In [1]: import numpy as np

In [2]: np.set_printoptions(suppress=True, linewidth=160)

In [3]: W0 = np.load("block1.npy")

In [4]: W0.round(2)
Out[4]: 
array([[-2.26,  2.65, -1.83, -0.84, -0.68,  1.93,  2.15],
       [-2.47,  3.76, -1.49, -0.71, -1.42, -0.13, -0.15],
       [-2.2 ,  2.49, -1.82, -0.84, -0.6 ,  2.07,  2.3 ],
       [ 1.52, -3.12,  0.45,  0.25,  1.51,  2.16,  2.4 ],
       [-2.05,  2.17, -1.79, -0.82, -0.44,  2.32,  2.58],
       [-1.92,  1.91, -1.75, -0.79, -0.32,  2.49,  2.77],
       [-1.69,  1.47, -1.66, -0.75, -0.11,  2.73,  3.03],
       [-2.45,  3.77, -1.46, -0.7 , -1.44, -0.23, -0.26],
       [-2.26,  3.74, -1.19, -0.58, -1.54, -0.9 , -0.99],
       [ 2.19, -2.47,  1.82,  0.83,  0.59, -2.09, -2.32]])

In [5]: r0, r1 = W0[1], W0[4]

In [6]: np.round(r0 @ r1, 2)
Out[6]: np.float64(16.42)

In [7]: round(float(r0 @ r0), 2)
Out[7]: 25.0

In [8]: p = (r0 @ r1) / (r0 @ r0) * r0

In [9]: p.round(2)
Out[9]: array([-1.62,  2.47, -0.98, -0.47, -0.93, -0.09, -0.1 ])

In [10]: np.round(r1 - p, 2)
Out[10]: array([-0.43, -0.29, -0.81, -0.35,  0.49,  2.41,  2.67])

In [11]: np.linalg.matrix_rank(np.outer(r0, r1))
Out[11]: np.int64(1)

In [12]: np.round((r1 - p) @ r0, 2)
Out[12]: np.float64(0.0)

In [13]: np.round(np.linalg.norm(r0 + r1) ** 2 + np.linalg.norm(r0 - r1) ** 2, 2)
Out[13]: np.float64(100.0)

In [14]: round(np.linalg.norm(W0, 2) / np.linalg.norm(W0), 2)
Out[14]: np.float64(0.86)

In [15]: np.argsort(-np.linalg.norm(W0, axis=0).round(6), kind="stable")[:3]
Out[15]: array([1, 6, 0])

In [16]: M = np.load("sample2.npy")

In [17]: M
Out[17]: 
array([[1.  , 0.5 , 0.25, 0.12, 0.06, 0.03, 0.02, 0.01, 0.  ],
       [0.5 , 1.  , 0.5 , 0.25, 0.12, 0.06, 0.03, 0.02, 0.01],
       [0.25, 0.5 , 1.  , 0.5 , 0.25, 0.12, 0.06, 0.03, 0.02],
       [0.12, 0.25, 0.5 , 1.  , 0.5 , 0.25, 0.12, 0.06, 0.03],
       [0.06, 0.12, 0.25, 0.5 , 1.  , 0.5 , 0.25, 0.12, 0.06],
       [0.03, 0.06, 0.12, 0.25, 0.5 , 1.  , 0.5 , 0.25, 0.12],
       [0.02, 0.03, 0.06, 0.12, 0.25, 0.5 , 1.  , 0.5 , 0.25],
       [0.01, 0.02, 0.03, 0.06, 0.12, 0.25, 0.5 , 1.  , 0.5 ],
       [0.  , 0.01, 0.02, 0.03, 0.06, 0.12, 0.25, 0.5 , 1.  ]])

In [18]: # symmetric, so the eigenvalues are real

In [19]: x0 = np.ones(9)

In [20]: for _ in range(7):
    ...:     x0 = M @ x0
    ...:     x0 /= np.linalg.norm(x0)
    ...:     print(round(x0 @ M @ x0, 2))
    ...: 
2.61
2.62
2.62
2.62
2.62
2.63
2.63

In [21]: x0.round(2)
Out[21]: array([0.2 , 0.29, 0.36, 0.4 , 0.41, 0.4 , 0.36, 0.29, 0.2 ])

In [22]: round(float(np.linalg.eigvalsh(M)[-1]), 2)
Out[22]: 2.63
